>>> import numpy as np
>>> np.set_printoptions(suppress=True, linewidth=140)
>>> E = np.load("test10.npy")
>>> print(E)
[[  1  -3   5   3  -4   3   2]
 [ -1  11   4   0   5   5  -4]
 [ -4   1   2   0  -3   1   5]
 [  5   4  -4  -7  -2  -2  -5]
 [  5   1  -1  -2  18  -5   2]
 [  2  -5   4   3   0 -10   1]
 [  1   3   0  -5  -1   1 -20]]
>>> Y = np.linalg.inv(E)
>>> print(np.allclose(Y, E.T))
False
>>> print(np.round(np.linalg.inv(Y), 2) + 0)
[[  1.  -3.   5.   3.  -4.   3.   2.]
 [ -1.  11.   4.   0.   5.   5.  -4.]
 [ -4.   1.   2.   0.  -3.   1.   5.]
 [  5.   4.  -4.  -7.  -2.  -2.  -5.]
 [  5.   1.  -1.  -2.  18.  -5.   2.]
 [  2.  -5.   4.   3.   0. -10.   1.]
 [  1.   3.   0.  -5.  -1.   1. -20.]]
>>> t3 = np.stack([E, 3 * E, E[::-1]])
>>> print(t3.sum(axis=0))
[[  5  -9  20   7 -17  13 -12]
 [ -2  39  20   3  20  10 -15]
 [-11   5   7  -2   6  -1  22]
 [ 25  20 -20 -35 -10 -10 -25]
 [ 16   5  -2  -8  69 -19  13]
 [  7  -9  20  12   5 -35   0]
 [  5   9   5 -17  -8   7 -78]]
>>> print(np.einsum("bij,cij->bc", t3, t3))
[[ 1448  4344  -303]
 [ 4344 13032  -909]
 [ -303  -909  1448]]
>>> x0 = np.array([-3, 2, 2, 0, -1, -3, -2])
>>> y = E @ x0
>>> print(y)
[ -8  21   8   3 -22  20  41]
>>> print(np.round(np.linalg.solve(E, 3 * y), 2) + 0)
[-9.  6.  6.  0. -3. -9. -6.]
>>> print(np.round(np.linalg.solve(E.T, E[2]), 2) + 0)
[0. 0. 1. 0. 0. 0. 0.]
>>> print(np.round(np.linalg.solve(E, y + E[:, 3]), 2))
[-3.  2.  2.  1. -1. -3. -2.]
>>> print(np.round(np.linalg.solve(E, E[:, 2]), 2) + 0)
[0. 0. 1. 0. 0. 0. 0.]
>>> print(np.round(np.linalg.solve(E, y), 2) + 0)
[-3.  2.  2.  0. -1. -3. -2.]
>>> x0 = np.array([-1, -3, 1, -1, -3, 1, -2])
>>> h = np.maximum(E @ x0, 0)
>>> print(np.round(np.tanh(E @ x0), 2))
[ 1.   -1.    1.    0.   -1.    0.96  1.  ]
>>> print(E * (h > 1e-9)[:, None])
[[  1  -3   5   3  -4   3   2]
 [  0   0   0   0   0   0   0]
 [ -4   1   2   0  -3   1   5]
 [  0   0   0   0   0   0   0]
 [  0   0   0   0   0   0   0]
 [  2  -5   4   3   0 -10   1]
 [  1   3   0  -5  -1   1 -20]]
>>> print(h)
[21  0  3  0  0  2 39]
>>> print(np.flatnonzero(h > 1e-9))
[0 2 5 6]
>>> print(np.maximum(E @ x0, 0) - np.maximum(-E @ x0, 0))
[ 21 -30   3   0 -70   2  39]
>>> f = np.array([-9, -4, 8, -6])
>>> data = f[np.abs(np.subtract.outer(np.arange(4), np.arange(4)))]
>>> print(data)
[[-9 -4  8 -6]
 [-4 -9 -4  8]
 [ 8 -4 -9 -4]
 [-6  8 -4 -9]]
>>> # equal to its transpose
>>> print(np.allclose(data, data.T))
True
>>> print((data + data.T) / 2)
[[-9. -4.  8. -6.]
 [-4. -9. -4.  8.]
 [ 8. -4. -9. -4.]
 [-6.  8. -4. -9.]]
>>> print((data - data.T) / 2)
[[0. 0. 0. 0.]
 [0. 0. 0. 0.]
 [0. 0. 0. 0.]
 [0. 0. 0. 0.]]
>>> print(np.trace(data))
-36
>>> print(np.round(np.sort(np.abs(np.linalg.eigvals(data))), 2))
[ 8.04  9.88 16.04 18.12]
>>> print(np.round(np.linalg.norm(data, 1), 2), round(float(np.linalg.norm(data, np.inf)), 2))
27.0 27.0
>>> print(np.round(np.linalg.norm(data[1], 1), 2), round(np.linalg.norm(data[1], np.inf), 2))
25.0 9.0
>>> print(data[1] @ data[0])
-8
>>> print(np.round(np.linalg.norm(data, axis=1), 2))
[14.04 13.3  13.3  14.04]
>>> print(np.linalg.norm(data, axis=1).argmax())
0
>>> rng = np.random.default_rng(825929)
>>> lab = rng.permutation(4)
>>> print(lab)
[0 2 3 1]
>>> Y = data[lab][:, lab]
>>> print(np.trace(Y))
-36
>>> print(Y)
[[-9  8 -6 -4]
 [ 8 -9 -4 -4]
 [-6 -4 -9  8]
 [-4 -4  8 -9]]
>>> print(np.diag(Y))
[-9 -9 -9 -9]
>>> print(np.round(np.sort(np.abs(np.linalg.eigvals(Y))), 2))
[ 8.04  9.88 16.04 18.12]
>>> J = np.arange(60).reshape(6, 10) + 4
>>> print(J)
[[ 4  5  6  7  8  9 10 11 12 13]
 [14 15 16 17 18 19 20 21 22 23]
 [24 25 26 27 28 29 30 31 32 33]
 [34 35 36 37 38 39 40 41 42 43]
 [44 45 46 47 48 49 50 51 52 53]
 [54 55 56 57 58 59 60 61 62 63]]
>>> # rows and columns are dependent
>>> left, sig, Vt = np.linalg.svd(J)
>>> evecs = Vt[:(sig > 1e-8).sum()]
>>> x0 = J[5] + 4 * J[1] + rng.integers(2) * np.eye(10)[1]
>>> print(x0)
[110. 115. 120. 125. 130. 135. 140. 145. 150. 155.]
>>> print(np.linalg.matrix_rank(np.vstack([J, x0])))
2
>>> print(np.allclose(evecs.T @ evecs @ x0, x0))
True
>>> print(np.round(np.linalg.norm(x0 - evecs.T @ evecs @ x0), 2))
0.0
>>> f, v = J[1], J[5]
>>> print(f @ v)
10905
>>> pr = (f @ v) / (f @ f) * f
>>> print(pr.round(2))
[43.56 46.67 49.78 52.89 56.   59.11 62.23 65.34 68.45 71.56]
>>> print(np.round(v - pr, 2))
[10.44  8.33  6.22  4.11  2.   -0.11 -2.23 -4.34 -6.45 -8.56]
>>> print(np.round((v - pr) @ f, 2))
0.0
>>> Y = np.array([[6, -6, -1, 5], [-7, 4, -1, -1], [7, -8, 3, -3], [2, 2, 8, 1]])
>>> K = np.tril(Y)
>>> print(K)
[[ 6  0  0  0]
 [-7  4  0  0]
 [ 7 -8  3  0]
 [ 2  2  8  1]]
>>> # triangular
>>> left, sig, Vt = np.linalg.svd(K)
>>> print(np.argmax(sig[:-1] / (sig[1:] + 1e-6)) + 1)
3
>>> Y = left[:, :3] @ np.diag(sig[:3]) @ Vt[:3]
>>> print(np.round(np.linalg.norm(K - Y, 2), 2), round(float(sig[3]), 2))
0.13 0.13
>>> print(np.linalg.matrix_rank(K, rtol=0.05))
3
>>> W = np.array([[4, 1, -1], [4, 4, 5], [3, 4, -3], [2, 0, -3]])
>>> c = np.array([3, -1, -3])
>>> H = np.maximum(K @ W + c, 0)
>>> print((H > 0).astype(int))
[[1 1 0]
 [0 1 1]
 [1 0 0]
 [1 1 0]]
>>> W2 = np.array([[-4, 1], [-4, 5], [-3, 1]])
>>> print(W @ W2)
[[-17   8]
 [-47  29]
 [-19  20]
 [  1  -1]]
>>> print((H @ W2).round(6).argmax(axis=1))
[1 1 1 1]
>>> x0 = np.array([-9, 3, 6, 8])
>>> y = K @ x0
>>> print(y)
[-54  75 -69  44]
>>> print(np.round(np.linalg.solve(K, y + K[:, 2]), 2))
[-9.  3.  7.  8.]
>>> print(np.round(np.linalg.solve(K.T, K[0]), 2))
[1. 0. 0. 0.]
>>> arr = np.array([[0.36, -0.72, -0.34, 0.89, -1.17, 2.0, 2.79],
...     [-0.82, 0.54, -0.92, -0.73, 0.75, -0.08, 0.67],
...     [-1.29, 2.99, -2.23, -1.85, 2.06, -1.66, -0.34],
...     [-1.61, -0.48, -0.21, -1.39, 1.56, -0.87, -0.79],
...     [-0.46, 1.02, -1.46, -0.34, 0.24, 0.64, 1.96]])
>>> # null space of dimension 4
>>> def softmax(z):
...     e = np.exp(z - z.max(axis=-1, keepdims=True))
...     return e / e.sum(axis=-1, keepdims=True)
... 
>>> print(np.round(softmax(10 * arr[4]), 2) + 0)
[0. 0. 0. 0. 0. 0. 1.]
>>> att = arr @ arr.T / np.sqrt(7)
>>> print(np.round(softmax(att), 2) + 0)
[[0.96 0.   0.   0.   0.03]
 [0.03 0.12 0.59 0.11 0.15]
 [0.   0.   1.   0.   0.  ]
 [0.   0.06 0.46 0.47 0.01]
 [0.2  0.1  0.25 0.02 0.43]]
>>> A = np.loadtxt("case0.csv", delimiter=",")
>>> print(A)
[[-0.97 -2.01 -0.98]
 [-1.01 -1.99 -1.04]
 [-1.01 -1.97 -1.02]
 [-1.03 -2.02 -1.  ]
 [-1.01 -1.95 -1.01]
 [-1.04 -2.01 -1.03]
 [-1.01 -2.03 -1.02]
 [-1.02 -2.02 -0.98]
 [-0.95 -2.01 -0.99]
 [-2.02 -1.    2.01]
 [-2.01 -0.97  2.01]
 [-1.97 -1.02  2.03]
 [-1.97 -0.97  2.  ]
 [-2.02 -1.02  2.01]
 [-2.04 -0.98  1.99]
 [-1.99 -0.98  1.96]
 [-1.99 -0.99  2.03]
 [-1.99 -1.01  1.99]
 [ 0.99  3.01 -1.  ]
 [ 0.98  3.   -0.99]
 [ 0.98  3.   -1.03]
 [ 1.04  3.05 -1.02]
 [ 1.01  2.99 -1.03]
 [ 0.96  3.02 -1.  ]
 [ 1.05  2.99 -1.  ]
 [ 1.01  3.01 -1.02]
 [ 0.98  3.   -1.03]]
>>> # row 26 repeats row 20
>>> Y = np.c_[A[:, :2] @ np.array([[-8, -6], [-7, -7]]), np.array([0, 2, 2, 0, 2, 0, 2, 0, 0, 1, 1, 1, 0, 0, 2, 1, 2, 0, 1, 0, 2, 0, 1, 2, 2, 2, 0])]
>>> print(Y.round(2))
[[ 21.83  19.89   0.  ]
 [ 22.01  19.99   2.  ]
 [ 21.87  19.85   2.  ]
 [ 22.38  20.32   0.  ]
 [ 21.73  19.71   2.  ]
 [ 22.39  20.31   0.  ]
 [ 22.29  20.27   2.  ]
 [ 22.3   20.26   0.  ]
 [ 21.67  19.77   0.  ]
 [ 23.16  19.12   1.  ]
 [ 22.87  18.85   1.  ]
 [ 22.9   18.96   1.  ]
 [ 22.55  18.61   0.  ]
 [ 23.3   19.26   0.  ]
 [ 23.18  19.1    2.  ]
 [ 22.78  18.8    1.  ]
 [ 22.85  18.87   2.  ]
 [ 22.99  19.01   0.  ]
 [-28.99 -27.01   1.  ]
 [-28.84 -26.88   0.  ]
 [-28.84 -26.88   2.  ]
 [-29.67 -27.59   0.  ]
 [-29.01 -26.99   1.  ]
 [-28.82 -26.9    2.  ]
 [-29.33 -27.23   2.  ]
 [-29.15 -27.13   2.  ]
 [-28.84 -26.88   0.  ]]
>>> print(np.linalg.matrix_rank(Y))
3
